% ipython --no-banner

In [1]: import numpy as np

In [2]: from numpy import linalg as LA

In [3]: np.set_printoptions(precision=1, suppress=True, linewidth=100, floatmode="fixed")

In [4]: rng = np.random.default_rng(73)

In [5]: arr = np.array([[-1, 1, -3, -1, 2, -2, -3, 3],
   ...:     [-2, 3, 0, -2, 2, 0, 0, 0],
   ...:     [-3, 1, 1, 2, 2, 3, 0, 3],
   ...:     [1, 0, 3, 0, -3, -3, -1, 2],
   ...:     [3, 3, -2, -1, 1, 0, 2, 3],
   ...:     [0, -3, -1, 3, 3, 0, -3, 2]]) * (rng.random((6, 8)) < 0.3)

In [6]: arr
Out[6]: 
array([[ 0,  0, -3,  0,  2, -2,  0,  3],
       [ 0,  0,  0, -2,  0,  0,  0,  0],
       [ 0,  0,  0,  2,  0,  3,  0,  3],
       [ 0,  0,  3,  0,  0, -3,  0,  0],
       [ 0,  0,  0,  0,  1,  0,  0,  0],
       [ 0,  0, -1,  0,  3,  0,  0,  0]])

In [7]: theta = np.radians(25)

In [8]: Rm = np.eye(8)

In [9]: Rm[5, 5] = Rm[3, 3] = np.cos(theta)

In [10]: Rm[5, 3], Rm[3, 5] = -np.sin(theta), np.sin(theta)

In [11]: Rm
Out[11]: 
array([[ 1.0,  0.0,  0.0,  0.0,  0.0,  0.0,  0.0,  0.0],
       [ 0.0,  1.0,  0.0,  0.0,  0.0,  0.0,  0.0,  0.0],
       [ 0.0,  0.0,  1.0,  0.0,  0.0,  0.0,  0.0,  0.0],
       [ 0.0,  0.0,  0.0,  0.9,  0.0,  0.4,  0.0,  0.0],
       [ 0.0,  0.0,  0.0,  0.0,  1.0,  0.0,  0.0,  0.0],
       [ 0.0,  0.0,  0.0, -0.4,  0.0,  0.9,  0.0,  0.0],
       [ 0.0,  0.0,  0.0,  0.0,  0.0,  0.0,  1.0,  0.0],
       [ 0.0,  0.0,  0.0,  0.0,  0.0,  0.0,  0.0,  1.0]])

In [12]: M2 = arr @ Rm.T

In [13]: round(LA.det(Rm), 1), np.round(np.trace(Rm), 1)
Out[13]: (np.float64(1.0), np.float64(7.8))

In [14]: np.abs(M2 - arr).max(axis=0)
Out[14]: array([0.0, 0.0, 0.0, 1.3, 0.0, 1.1, 0.0, 0.0])

In [15]: f, g = arr[2], arr[4]

In [16]: f @ g
Out[16]: np.int64(0)

In [17]: pr = (f @ g) / (f @ f) * f

In [18]: np.outer(f, g)
Out[18]: 
array([[0, 0, 0, 0, 0, 0, 0, 0],
       [0, 0, 0, 0, 0, 0, 0, 0],
       [0, 0, 0, 0, 0, 0, 0, 0],
       [0, 0, 0, 0, 2, 0, 0, 0],
       [0, 0, 0, 0, 0, 0, 0, 0],
       [0, 0, 0, 0, 3, 0, 0, 0],
       [0, 0, 0, 0, 0, 0, 0, 0],
       [0, 0, 0, 0, 3, 0, 0, 0]])

In [19]: J = np.loadtxt("layer14.csv", delimiter=",")

In [20]: J
Out[20]: 
array([[ 1.9, -1.8,  2.3],
       [-0.7, -0.7,  0.6],
       [ 0.4, -0.5,  1.6],
       [-2.0,  0.1,  0.6],
       [ 0.1, -1.1, -1.0],
       [ 2.1,  0.2, -1.2],
       [-0.8,  1.3, -0.3],
       [-0.5, -0.5,  0.6],
       [-0.6, -0.9,  2.6],
       [-0.5, -0.9, -2.1],
       [-0.2, -0.2,  0.2],
       [-0.1,  0.2, -1.0],
       [ 0.1, -0.7, -0.4],
       [ 0.5,  0.0, -1.2],
       [ 0.8,  0.6,  0.2],
       [-0.1,  0.3,  1.1],
       [ 0.1, -1.2, -0.1],
       [ 0.7,  0.3,  1.3],
       [-0.3, -0.6,  0.2],
       [ 0.9,  0.0,  1.2],
       [ 0.3,  0.7, -1.9],
       [ 0.7, -0.6, -0.3],
       [-0.7,  0.7, -0.7],
       [-3.0, -6.0, -4.0],
       [-0.1, -0.9,  0.5],
       [-0.9,  0.1,  1.0],
       [-1.5,  1.4,  0.2],
       [ 0.1, -0.1,  0.5],
       [ 0.4, -0.3,  0.0],
       [ 0.3, -1.8,  0.0]])

In [21]: M2 = np.c_[J[:, :2] @ np.array([[2, 1], [2, 3]]), np.array([3, 0, 2, 1, 0, 0, 3, 2, 1, 1, 0, 2, 0, 3, 0, 2, 0, 0, 1, 1, 0, 0, 1, 1, 1, 1, 3, 1, 1, 0])]

In [22]: M2
Out[22]: 
array([[  0.2,  -3.5,   3.0],
       [ -2.8,  -2.8,   0.0],
       [ -0.2,  -1.1,   2.0],
       [ -3.8,  -1.7,   1.0],
       [ -2.0,  -3.2,   0.0],
       [  4.6,   2.7,   0.0],
       [  1.0,   3.1,   3.0],
       [ -2.0,  -2.0,   2.0],
       [ -3.0,  -3.3,   1.0],
       [ -2.8,  -3.2,   1.0],
       [ -0.8,  -0.8,   0.0],
       [  0.2,   0.5,   2.0],
       [ -1.2,  -2.0,   0.0],
       [  1.0,   0.5,   3.0],
       [  2.8,   2.6,   0.0],
       [  0.4,   0.8,   2.0],
       [ -2.2,  -3.5,   0.0],
       [  2.0,   1.6,   0.0],
       [ -1.8,  -2.1,   1.0],
       [  1.8,   0.9,   1.0],
       [  2.0,   2.4,   0.0],
       [  0.2,  -1.1,   0.0],
       [  0.0,   1.4,   1.0],
       [-18.0, -21.0,   1.0],
       [ -2.0,  -2.8,   1.0],
       [ -1.6,  -0.6,   1.0],
       [ -0.2,   2.7,   3.0],
       [  0.0,  -0.2,   1.0],
       [  0.2,  -0.5,   1.0],
       [ -3.0,  -5.1,   0.0]])

In [23]: np.round(LA.lstsq(J, M2[:, 0])[0], 1) + 0
Out[23]: array([2.0, 2.0, 0.0])

In [24]: x0 = np.array([1, 1, 3])

In [25]: y = J @ x0

In [26]: np.round(LA.pinv(J) @ J, 1) + 0
Out[26]: 
array([[1.0, 0.0, 0.0],
       [0.0, 1.0, 0.0],
       [0.0, 0.0, 1.0]])

In [27]: y
Out[27]: 
array([  7.0,   0.4,   4.7,  -0.1,  -4.0,  -1.3,  -0.4,   0.8,   6.3,  -7.7,   0.2,  -2.9,  -1.8,
        -3.1,   2.0,   3.5,  -1.4,   4.9,  -0.3,   4.5,  -4.7,  -0.8,  -2.1, -21.0,   0.5,   2.2,
         0.5,   1.5,   0.1,  -1.5])

In [28]: LA.lstsq(J, y)[0]
Out[28]: array([1.0, 1.0, 3.0])

In [29]: y = y + 0.1 * rng.normal(size=30)

In [30]: y
Out[30]: 
array([  7.0,   0.4,   4.8,  -0.4,  -4.0,  -1.4,  -0.5,   0.9,   6.4,  -7.6,   0.1,  -2.9,  -2.0,
        -3.1,   2.0,   3.5,  -1.4,   5.0,  -0.5,   4.5,  -4.8,  -0.8,  -2.0, -20.9,   0.5,   2.4,
         0.5,   1.5,   0.2,  -1.5])

In [31]: c, *_ = LA.lstsq(J, y)

In [32]: round(LA.norm(y - J @ c), 1)
Out[32]: np.float64(0.5)

In [33]: lab = J[:, 0] > np.median(J[:, 0])

In [34]: f = J[lab].mean(axis=0) - J[~lab].mean(axis=0)

In [35]: np.argsort(-np.abs(f).round(6), kind="stable")
Out[35]: array([0, 2, 1])

In [36]: M = np.loadtxt("mat.csv", delimiter=",")

In [37]: M
Out[37]: 
array([[4.0, 8.0, 2.0, 3.0, 3.0, 4.0, 1.0, 4.0, 8.0, 2.0, 0.0, 0.0],
       [0.0, 4.0, 8.0, 2.0, 3.0, 3.0, 4.0, 1.0, 4.0, 8.0, 2.0, 0.0],
       [0.0, 0.0, 4.0, 8.0, 2.0, 3.0, 3.0, 4.0, 1.0, 4.0, 8.0, 2.0],
       [2.0, 0.0, 0.0, 4.0, 8.0, 2.0, 3.0, 3.0, 4.0, 1.0, 4.0, 8.0],
       [8.0, 2.0, 0.0, 0.0, 4.0, 8.0, 2.0, 3.0, 3.0, 4.0, 1.0, 4.0],
       [4.0, 8.0, 2.0, 0.0, 0.0, 4.0, 8.0, 2.0, 3.0, 3.0, 4.0, 1.0],
       [1.0, 4.0, 8.0, 2.0, 0.0, 0.0, 4.0, 8.0, 2.0, 3.0, 3.0, 4.0],
       [4.0, 1.0, 4.0, 8.0, 2.0, 0.0, 0.0, 4.0, 8.0, 2.0, 3.0, 3.0],
       [3.0, 4.0, 1.0, 4.0, 8.0, 2.0, 0.0, 0.0, 4.0, 8.0, 2.0, 3.0],
       [3.0, 3.0, 4.0, 1.0, 4.0, 8.0, 2.0, 0.0, 0.0, 4.0, 8.0, 2.0],
       [2.0, 3.0, 3.0, 4.0, 1.0, 4.0, 8.0, 2.0, 0.0, 0.0, 4.0, 8.0],
       [8.0, 2.0, 3.0, 3.0, 4.0, 1.0, 4.0, 8.0, 2.0, 0.0, 0.0, 4.0]])

In [38]: M2 = LA.inv(M)

In [39]: np.round(LA.inv(M2), 1) + 0
Out[39]: 
array([[4.0, 8.0, 2.0, 3.0, 3.0, 4.0, 1.0, 4.0, 8.0, 2.0, 0.0, 0.0],
       [0.0, 4.0, 8.0, 2.0, 3.0, 3.0, 4.0, 1.0, 4.0, 8.0, 2.0, 0.0],
       [0.0, 0.0, 4.0, 8.0, 2.0, 3.0, 3.0, 4.0, 1.0, 4.0, 8.0, 2.0],
       [2.0, 0.0, 0.0, 4.0, 8.0, 2.0, 3.0, 3.0, 4.0, 1.0, 4.0, 8.0],
       [8.0, 2.0, 0.0, 0.0, 4.0, 8.0, 2.0, 3.0, 3.0, 4.0, 1.0, 4.0],
       [4.0, 8.0, 2.0, 0.0, 0.0, 4.0, 8.0, 2.0, 3.0, 3.0, 4.0, 1.0],
       [1.0, 4.0, 8.0, 2.0, 0.0, 0.0, 4.0, 8.0, 2.0, 3.0, 3.0, 4.0],
       [4.0, 1.0, 4.0, 8.0, 2.0, 0.0, 0.0, 4.0, 8.0, 2.0, 3.0, 3.0],
       [3.0, 4.0, 1.0, 4.0, 8.0, 2.0, 0.0, 0.0, 4.0, 8.0, 2.0, 3.0],
       [3.0, 3.0, 4.0, 1.0, 4.0, 8.0, 2.0, 0.0, 0.0, 4.0, 8.0, 2.0],
       [2.0, 3.0, 3.0, 4.0, 1.0, 4.0, 8.0, 2.0, 0.0, 0.0, 4.0, 8.0],
       [8.0, 2.0, 3.0, 3.0, 4.0, 1.0, 4.0, 8.0, 2.0, 0.0, 0.0, 4.0]])

In [40]: np.round(M @ M2, 1) + 0
Out[40]: 
array([[1.0, 0.0, 0.0, 0.0, 0.0, 0.0, 0.0, 0.0, 0.0, 0.0, 0.0, 0.0],
       [0.0, 1.0, 0.0, 0.0, 0.0, 0.0, 0.0, 0.0, 0.0, 0.0, 0.0, 0.0],
       [0.0, 0.0, 1.0, 0.0, 0.0, 0.0, 0.0, 0.0, 0.0, 0.0, 0.0, 0.0],
       [0.0, 0.0, 0.0, 1.0, 0.0, 0.0, 0.0, 0.0, 0.0, 0.0, 0.0, 0.0],
       [0.0, 0.0, 0.0, 0.0, 1.0, 0.0, 0.0, 0.0, 0.0, 0.0, 0.0, 0.0],
       [0.0, 0.0, 0.0, 0.0, 0.0, 1.0, 0.0, 0.0, 0.0, 0.0, 0.0, 0.0],
       [0.0, 0.0, 0.0, 0.0, 0.0, 0.0, 1.0, 0.0, 0.0, 0.0, 0.0, 0.0],
       [0.0, 0.0, 0.0, 0.0, 0.0, 0.0, 0.0, 1.0, 0.0, 0.0, 0.0, 0.0],
       [0.0, 0.0, 0.0, 0.0, 0.0, 0.0, 0.0, 0.0, 1.0, 0.0, 0.0, 0.0],
       [0.0, 0.0, 0.0, 0.0, 0.0, 0.0, 0.0, 0.0, 0.0, 1.0, 0.0, 0.0],
       [0.0, 0.0, 0.0, 0.0, 0.0, 0.0, 0.0, 0.0, 0.0, 0.0, 1.0, 0.0],
       [0.0, 0.0, 0.0, 0.0, 0.0, 0.0, 0.0, 0.0, 0.0, 0.0, 0.0, 1.0]])

In [41]: np.round(LA.det(M) * LA.det(M2), 1)
Out[41]: np.float64(1.0)

In [42]: np.allclose(M2, M.T)
Out[42]: False

In [43]: round(LA.cond(M), 1)
Out[43]: np.float64(13.8)
